$ ipython --no-banner

In [1]: import numpy as np

In [2]: import numpy.linalg as la

In [3]: np.set_printoptions(suppress=True, linewidth=160)

In [4]: rd = lambda a: np.round(a, 2) + 0

In [5]: data = np.load("x.npy")

In [6]: data
Out[6]: 
array([[ -1.,  -2.,   9.,  -5.,  -3.,  -4.],
       [ -2.,   2., -18.,  10.,   6.,   8.],
       [  9., -18.,  79., -45., -27., -36.],
       [ -5.,  10., -45.,  23.,  15.,  20.],
       [ -3.,   6., -27.,  15.,   7.,  12.],
       [ -4.,   8., -36.,  20.,  12.,  14.]])

In [7]: O, evecs = la.qr(data[:, :1])[0], la.qr(data[:, 1:])[0]

In [8]: sv = la.svd(O.T @ evecs, compute_uv=False)

In [9]: rd(sv)
Out[9]: array([0.99])

In [10]: other = data / np.sqrt((data ** 2).mean(axis=1, keepdims=True))

In [11]: la.matrix_rank(data - data.mean(axis=1, keepdims=True))
Out[11]: np.int64(5)

In [12]: K = np.loadtxt("layer18.csv", delimiter=",")

In [13]: K
Out[13]: 
array([[2., 0., 2., 0., 2., 2., 0., 2., 0.],
       [0., 2., 0., 2., 0., 2., 2., 0., 2.],
       [2., 0., 2., 0., 2., 0., 2., 2., 0.],
       [0., 2., 0., 2., 0., 2., 0., 2., 2.],
       [2., 0., 2., 0., 2., 0., 2., 0., 2.],
       [2., 2., 0., 2., 0., 2., 0., 2., 0.],
       [0., 2., 2., 0., 2., 0., 2., 0., 2.],
       [2., 0., 2., 2., 0., 2., 0., 2., 0.],
       [0., 2., 0., 2., 2., 0., 2., 0., 2.]])

In [14]: # symmetric

In [15]: rd(la.norm(K, axis=0))
Out[15]: array([4.47, 4.47, 4.47, 4.47, 4.47, 4.47, 4.47, 4.47, 4.47])

In [16]: rd(la.norm(K, "nuc"))
Out[16]: np.float64(30.26)

In [17]: rd(la.norm(K[3] - K[8]))
Out[17]: np.float64(4.0)

In [18]: w, evecs = la.eigh(K)

In [19]: x = np.array([4, 2, 4, 1, 4, 5, 2, 0, 4])

In [20]: rd(x @ K @ x / (x @ x)), rd(w[0]), w[-1]
Out[20]: (np.float64(7.76), np.float64(-2.0), np.float64(10.0))

In [21]: np.abs(K).sum(axis=1).max(), np.abs(w).max()
Out[21]: (np.float64(10.0), np.float64(10.0))

In [22]: rd(evecs * np.maximum(w, 0) @ evecs.T)
Out[22]: 
array([[ 2.68, -0.04,  1.82,  0.33,  1.56,  1.56,  0.33,  1.82, -0.04],
       [-0.04,  2.68, -0.04,  1.82,  0.33,  1.56,  1.56,  0.33,  1.82],
       [ 1.82, -0.04,  2.68, -0.04,  1.82,  0.33,  1.56,  1.56,  0.33],
       [ 0.33,  1.82, -0.04,  2.68, -0.04,  1.82,  0.33,  1.56,  1.56],
       [ 1.56,  0.33,  1.82, -0.04,  2.68, -0.04,  1.82,  0.33,  1.56],
       [ 1.56,  1.56,  0.33,  1.82, -0.04,  2.68, -0.04,  1.82,  0.33],
       [ 0.33,  1.56,  1.56,  0.33,  1.82, -0.04,  2.68, -0.04,  1.82],
       [ 1.82,  0.33,  1.56,  1.56,  0.33,  1.82, -0.04,  2.68, -0.04],
       [-0.04,  1.82,  0.33,  1.56,  1.56,  0.33,  1.82, -0.04,  2.68]])

In [23]: x @ K @ x
Out[23]: np.float64(760.0)

In [24]: rd(np.sort(np.abs(np.fft.fft(K[0])))), rd(np.sort(la.svd(K, compute_uv=False)))
Out[24]: 
(array([ 1.06,  1.06,  1.31,  1.31,  2.  ,  2.  ,  5.76,  5.76, 10.  ]),
 array([ 1.06,  1.06,  1.31,  1.31,  2.  ,  2.  ,  5.76,  5.76, 10.  ]))

In [25]: K @ (-1.0) ** np.arange(9)
Out[25]: array([ 2., -2.,  6., -6., 10., -6.,  6., -2.,  2.])

In [26]: (K @ K)[0]
Out[26]: array([20.,  4., 16.,  8., 12., 12.,  8., 16.,  4.])

In [27]: rd(np.fft.fft(K[0]))
Out[27]: array([10.  +0.j, -1.06+0.j,  1.31+0.j, -2.  +0.j,  5.76+0.j,  5.76+0.j, -2.  +0.j,  1.31+0.j, -1.06+0.j])

In [28]: W0 = np.loadtxt("sample19.csv", delimiter=",")

In [29]: W0
Out[29]: 
array([[-0.7,  1. ,  0. ,  2. ,  1. , -1. ,  1. , -2. ,  0. , -2. ],
       [-1. , -0.7,  2. ,  2. ,  2. ,  2. ,  1. , -1. , -2. ,  1. ],
       [-2. , -2. ,  0.3,  1. , -2. , -1. , -2. ,  2. , -1. ,  2. ],
       [ 2. ,  2. ,  0. , -0.7,  2. ,  1. ,  0. ,  1. ,  1. ,  0. ],
       [-2. , -2. , -2. ,  2. , -1.7, -1. ,  2. , -2. ,  1. ,  1. ],
       [-1. ,  1. ,  1. ,  0. , -1. ,  1.3,  0. ,  2. ,  2. ,  0. ],
       [ 2. , -2. ,  1. ,  0. ,  0. , -2. , -1.7, -1. ,  0. ,  0. ],
       [ 1. ,  2. ,  0. ,  2. ,  2. , -2. ,  2. ,  1.3,  1. ,  0. ],
       [ 0. , -1. , -1. ,  1. ,  2. , -2. ,  2. , -1. ,  1.3,  2. ],
       [-1. ,  1. ,  0. ,  2. ,  1. , -1. ,  1. , -2. ,  0. , -1.7]])

In [30]: x = np.array([2, 1, 0, 1, 0, -2, 1, 1, 2, 2])

In [31]: y = W0 @ x

In [32]: y
Out[32]: array([-1.4, -6.7, -1. ,  6.3,  2. ,  2.4,  3.3, 15.3, 11.6, -1.4])

In [33]: rd(la.solve(W0, y + W0[:, 1]))
Out[33]: array([ 2.,  2.,  0.,  1.,  0., -2.,  1.,  1.,  2.,  2.])

In [34]: M = np.loadtxt("data.csv", delimiter=",")

In [35]: M
Out[35]: 
array([[4., 0., 3., 3., 0., 0., 3., 3., 0., 3., 0.],
       [0., 4., 0., 0., 3., 3., 0., 0., 3., 0., 3.],
       [3., 0., 4., 3., 0., 0., 3., 3., 0., 3., 0.],
       [3., 0., 3., 4., 0., 0., 3., 3., 0., 3., 0.],
       [0., 3., 0., 0., 4., 3., 0., 0., 3., 0., 3.],
       [0., 3., 0., 0., 3., 4., 0., 0., 3., 0., 3.],
       [3., 0., 3., 3., 0., 0., 4., 3., 0., 3., 0.],
       [3., 0., 3., 3., 0., 0., 3., 4., 0., 3., 0.],
       [0., 3., 0., 0., 3., 3., 0., 0., 4., 0., 3.],
       [3., 0., 3., 3., 0., 0., 3., 3., 0., 4., 0.],
       [0., 3., 0., 0., 3., 3., 0., 0., 3., 0., 4.]])

In [36]: # symmetric

In [37]: x = np.array([2, -2, 1, 2, 1, -2, -2, -2, -2, -1, 2])

In [38]: y = M @ x

In [39]: y
Out[39]: array([  2., -11.,   1.,   2.,  -8., -11.,  -2.,  -2., -11.,  -1.,  -7.])

In [40]: rd(la.solve(M, M[:, 8]))
Out[40]: array([0., 0., 0., 0., 0., 0., 0., 0., 1., 0., 0.])

In [41]: rd(la.solve(M, -3 * y))
Out[41]: array([-6.,  6., -3., -6., -3.,  6.,  6.,  6.,  6.,  3., -6.])

In [42]: u = np.array([-3, -7, 9, 1, -8, -9, 9, -2, 9, 5, 0])

In [43]: other = M + np.outer(u, np.eye(11)[7])

In [44]: la.matrix_rank(la.inv(other) - la.inv(M), tol=1e-8)
Out[44]: np.int64(1)

In [45]: other
Out[45]: 
array([[ 4.,  0.,  3.,  3.,  0.,  0.,  3.,  0.,  0.,  3.,  0.],
       [ 0.,  4.,  0.,  0.,  3.,  3.,  0., -7.,  3.,  0.,  3.],
       [ 3.,  0.,  4.,  3.,  0.,  0.,  3., 12.,  0.,  3.,  0.],
       [ 3.,  0.,  3.,  4.,  0.,  0.,  3.,  4.,  0.,  3.,  0.],
       [ 0.,  3.,  0.,  0.,  4.,  3.,  0., -8.,  3.,  0.,  3.],
       [ 0.,  3.,  0.,  0.,  3.,  4.,  0., -9.,  3.,  0.,  3.],
       [ 3.,  0.,  3.,  3.,  0.,  0.,  4., 12.,  0.,  3.,  0.],
       [ 3.,  0.,  3.,  3.,  0.,  0.,  3.,  2.,  0.,  3.,  0.],
       [ 0.,  3.,  0.,  0.,  3.,  3.,  0.,  9.,  4.,  0.,  3.],
       [ 3.,  0.,  3.,  3.,  0.,  0.,  3.,  8.,  0.,  4.,  0.],
       [ 0.,  3.,  0.,  0.,  3.,  3.,  0.,  0.,  3.,  0.,  4.]])

In [46]: u = np.array([1, -1, 1])

In [47]: np.cross(M[2, :3], M[1, :3])
Out[47]: array([-16.,   0.,  12.])

In [48]: np.correlate(M[2], M[1], "full")
Out[48]: array([ 9.,  0., 21.,  9., 12., 18., 18., 21., 30., 39.,  0., 34., 30.,  9.,  9., 21., 12.,  0., 12.,  0.,  0.])

In [49]: np.array([np.convolve(row, u, "same") for row in M])
Out[49]: 
array([[-4.,  7.,  0.,  0.,  3.,  3.,  0.,  0.,  6., -3.,  3.],
       [ 4., -4.,  4.,  3.,  0.,  0.,  3.,  3., -3.,  6., -3.],
       [-3.,  7., -1.,  1.,  3.,  3.,  0.,  0.,  6., -3.,  3.],
       [-3.,  6.,  1., -1.,  4.,  3.,  0.,  0.,  6., -3.,  3.],
       [ 3., -3.,  3.,  4., -1.,  1.,  3.,  3., -3.,  6., -3.],
       [ 3., -3.,  3.,  3.,  1., -1.,  4.,  3., -3.,  6., -3.],
       [-3.,  6.,  0.,  0.,  3.,  4., -1.,  1.,  6., -3.,  3.],
       [-3.,  6.,  0.,  0.,  3.,  3.,  1., -1.,  7., -3.,  3.],
       [ 3., -3.,  3.,  3.,  0.,  0.,  3.,  4., -4.,  7., -3.],
       [-3.,  6.,  0.,  0.,  3.,  3.,  0.,  0.,  7., -4.,  4.],
       [ 3., -3.,  3.,  3.,  0.,  0.,  3.,  3., -3.,  7., -4.]])

In [50]: np.polyval(u, M[2])
Out[50]: array([ 7.,  1., 13.,  7.,  1.,  1.,  7.,  7.,  1.,  7.,  1.])

In [51]: G = M.T @ M

In [52]: G
Out[52]: 
array([[61.,  0., 60., 60.,  0.,  0., 60., 60.,  0., 60.,  0.],
       [ 0., 52.,  0.,  0., 51., 51.,  0.,  0., 51.,  0., 51.],
       [60.,  0., 61., 60.,  0.,  0., 60., 60.,  0., 60.,  0.],
       [60.,  0., 60., 61.,  0.,  0., 60., 60.,  0., 60.,  0.],
       [ 0., 51.,  0.,  0., 52., 51.,  0.,  0., 51.,  0., 51.],
       [ 0., 51.,  0.,  0., 51., 52.,  0.,  0., 51.,  0., 51.],
       [60.,  0., 60., 60.,  0.,  0., 61., 60.,  0., 60.,  0.],
       [60.,  0., 60., 60.,  0.,  0., 60., 61.,  0., 60.,  0.],
       [ 0., 51.,  0.,  0., 51., 51.,  0.,  0., 52.,  0., 51.],
       [60.,  0., 60., 60.,  0.,  0., 60., 60.,  0., 61.,  0.],
       [ 0., 51.,  0.,  0., 51., 51.,  0.,  0., 51.,  0., 52.]])

In [53]: rd(la.svd(M, compute_uv=False) ** 2)
Out[53]: array([361., 256.,   1.,   1.,   1.,   1.,   1.,   1.,   1.,   1.,   1.])

In [54]: np.diag(G)
Out[54]: array([61., 52., 61., 61., 52., 52., 61., 61., 52., 61., 52.])

In [55]: rd(la.eigvalsh(G)[::-1])
Out[55]: array([361., 256.,   1.,   1.,   1.,   1.,   1.,   1.,   1.,   1.,   1.])
